>>> import numpy as np
>>> np.set_printoptions(precision=2, suppress=True, linewidth=120)
>>> rd = lambda a: np.round(a, 2) + 0
>>> arr = np.load("layer11.npy")
>>> arr
array([[-13,   2,   3],
       [  0, -18,   2],
       [  2,   3,  30]])
>>> u = np.array([-2, 0, -1])
>>> out = arr + np.outer(u, np.eye(3)[1])
>>> rd(np.linalg.det(out) / np.linalg.det(arr)), rd(1 + np.linalg.solve(arr, u)[1])
(np.float64(1.0), np.float64(1.0))
>>> Q, evecs = np.linalg.qr(arr[:, :2])[0], np.linalg.qr(arr[:, 2:])[0]
>>> sv = np.linalg.svd(Q.T @ evecs, compute_uv=False)
>>> rd(np.linalg.norm(Q @ Q.T - evecs @ evecs.T, 2))
np.float64(1.0)
>>> out = np.array([[-2, 2, 3], [3, -1, -2]])
>>> Z = np.kron(out, arr)
>>> Z.shape
(6, 9)
>>> Z
array([[ 26,  -4,  -6, -26,   4,   6, -39,   6,   9],
       [  0,  36,  -4,   0, -36,   4,   0, -54,   6],
       [ -4,  -6, -60,   4,   6,  60,   6,   9,  90],
       [-39,   6,   9,  13,  -2,  -3,  26,  -4,  -6],
       [  0, -54,   6,   0,  18,  -2,   0,  36,  -4],
       [  6,   9,  90,  -2,  -3, -30,  -4,  -6, -60]])
>>> u = np.array([4, 2, -5])
>>> np.polyval(u, Z[1])
array([   -5,  5251,    51,    -5,  5107,    67,    -5, 11551,   151])
>>> np.array([np.convolve(row, u, "same") for row in Z])
array([[  36, -162,  -96,   -6,  162, -164,  -84,  243,  -12],
       [ 144,   56, -188, -124,  -56,  188, -236,  -84,  282],
       [ -32, -232,  -74,  332,  232,  114, -252,  348,  135],
       [ -54,  243,   40,  -27,  -81,  108,   51, -162,    8],
       [-216,  -84,  282,   42,   28,  -94,  154,   56, -188],
       [  48,  348,  127, -466, -116,  -61,  118, -232,  -90]])
>>> np.cross(Z[1, :3], Z[3, :3])
array([ 348,  156, 1404])
>>> np.convolve(Z[1], u)
array([   0,  144,   56, -188, -124,  -56,  188, -236,  -84,  282,  -30])
>>> m1 = np.load("x.npy")
>>> m1
array([[ 1.,  0.,  0.],
       [ 0., -6.,  6.],
       [ 0.,  4., -6.]])
>>> np.linalg.matrix_rank(m1, rtol=0.1)
np.int64(1)
>>> A = np.array([[2, 3], [3, 2]])
>>> A
array([[2, 3],
       [3, 2]])
>>> Q = A.astype(float).copy()
>>> for j in range(2):
...     Q[:, j] -= Q[:, :j] @ (Q[:, :j].T @ Q[:, j])
...     Q[:, j] /= np.linalg.norm(Q[:, j])
... 
>>> rd(Q.T @ A)
array([[3.61, 3.33],
       [0.  , 1.39]])
>>> rd(Q)
array([[ 0.55,  0.83],
       [ 0.83, -0.55]])
>>> out = np.linalg.inv(Q)
>>> rd(np.linalg.det(Q) * np.linalg.det(out))
np.float64(1.0)
>>> vals, evecs = np.linalg.eig(A)
>>> rd(np.sort(np.linalg.eigvals(np.linalg.inv(A))))
array([-1. ,  0.2])
>>> rd(vals)
array([ 5., -1.])
>>> rd(np.sort(np.linalg.eigvals(A @ A)))
array([ 1., 25.])
>>> rd(np.sort(np.linalg.eigvals(A.T)))
array([-1.,  5.])
>>> rd(np.linalg.eigvals(A).sum().real)
np.float64(4.0)
>>> np.einsum("ij,ji->", A, A)
np.int64(26)
>>> rd(np.linalg.det(2 * A)), rd(np.linalg.det(A))
(np.float64(-20.0), np.float64(-5.0))
>>> out = np.linalg.invert(A)
Traceback (most recent call last):
  File "<python-input-39>", line 1, in <module>
    out = np.linalg.invert(A)
          ^^^^^^^^^^^^^^^^
AttributeError: module 'numpy.linalg' has no attribute 'invert'
>>> out = np.linalg.inv(A)
>>> rd(A @ out)
array([[1., 0.],
       [0., 1.]])
>>> rd(np.linalg.inv(out))
array([[2., 3.],
       [3., 2.]])
>>> rd(out)
array([[-0.4,  0.6],
       [ 0.6, -0.4]])
>>> rd(np.linalg.slogdet(A)[0])
np.float64(-1.0)
>>> data = np.loadtxt("case6.csv", delimiter=",")
>>> data
array([[13., 19., 21.,  6.],
       [19., 34., 30., 15.],
       [21., 30., 34.,  9.],
       [ 6., 15.,  9.,  9.]])
>>> out = np.array([[-5, -5], [-2, -2], [0, 5], [1, -5]])
>>> np.vstack([data, out.T]).shape
(6, 4)
>>> np.einsum("ik,kj->ij", data, out)
array([[ -97.,  -28.],
       [-148.,  -88.],
       [-156.,  -40.],
       [ -51.,  -60.]])
>>> np.linalg.matrix_rank(np.vstack([data, out.T]))
np.int64(4)
>>> data @ out
array([[ -97.,  -28.],
       [-148.,  -88.],
       [-156.,  -40.],
       [ -51.,  -60.]])
>>> np.einsum("ij,ij->i", data, data)
array([1007., 2642., 2578.,  423.])
>>> np.linalg.matrix_rank(data @ out)
np.int64(2)
>>> out = data[0, 0] * data[1:] - np.outer(data[1:, 0], data[0])
>>> out
array([[ 0., 81., -9., 81.],
       [ 0., -9.,  1., -9.],
       [ 0., 81., -9., 81.]])
>>> np.flatnonzero(~out.round(6).any(axis=1))
array([], dtype=int64)
>>> rd(data[:, 0] / data[0, 0])
array([1.  , 1.46, 1.62, 0.46])
>>> np.linalg.matrix_rank(out), np.linalg.matrix_rank(data)
(np.int64(1), np.int64(2))
>>> np.unique(out.round(6), axis=0).shape
(2, 4)
>>> try:
...     np.linalg.inv(out)
... except np.linalg.LinAlgError as e:
...     print("failed:", e)
... 
failed: Last 2 dimensions of the array must be square
>>> F = np.load("out19.npy")
>>> F
array([[ 0.72,  0.48,  1.2 , -2.48,  1.32],
       [-0.54, -0.3 , -0.96,  1.76, -0.96],
       [-0.06,  2.46, -2.6 , -3.96,  1.14],
       [ 0.57,  1.35, -0.02, -3.58,  1.53],
       [-0.36, -0.96,  0.12,  2.44, -1.02]])
>>> P = np.triu(np.array([[-1, -3, 2, -3, 1],
...     [0, -3, 3, 1, 2],
...     [-1, 2, -1, -1, 2],
...     [-1, 3, -3, 3, 1],
...     [0, 0, 3, -1, 1]]), 1) + np.eye(5)
>>> out = P @ F @ np.linalg.inv(P)
>>> rd(np.poly(out))
array([1.  , 6.78, 9.71, 0.  , 0.  , 0.  ])
>>> rd(np.trace(out)), rd(np.trace(F))
(np.float64(-6.78), np.float64(-6.78))
>>> np.linalg.matrix_rank(out)
np.int64(2)
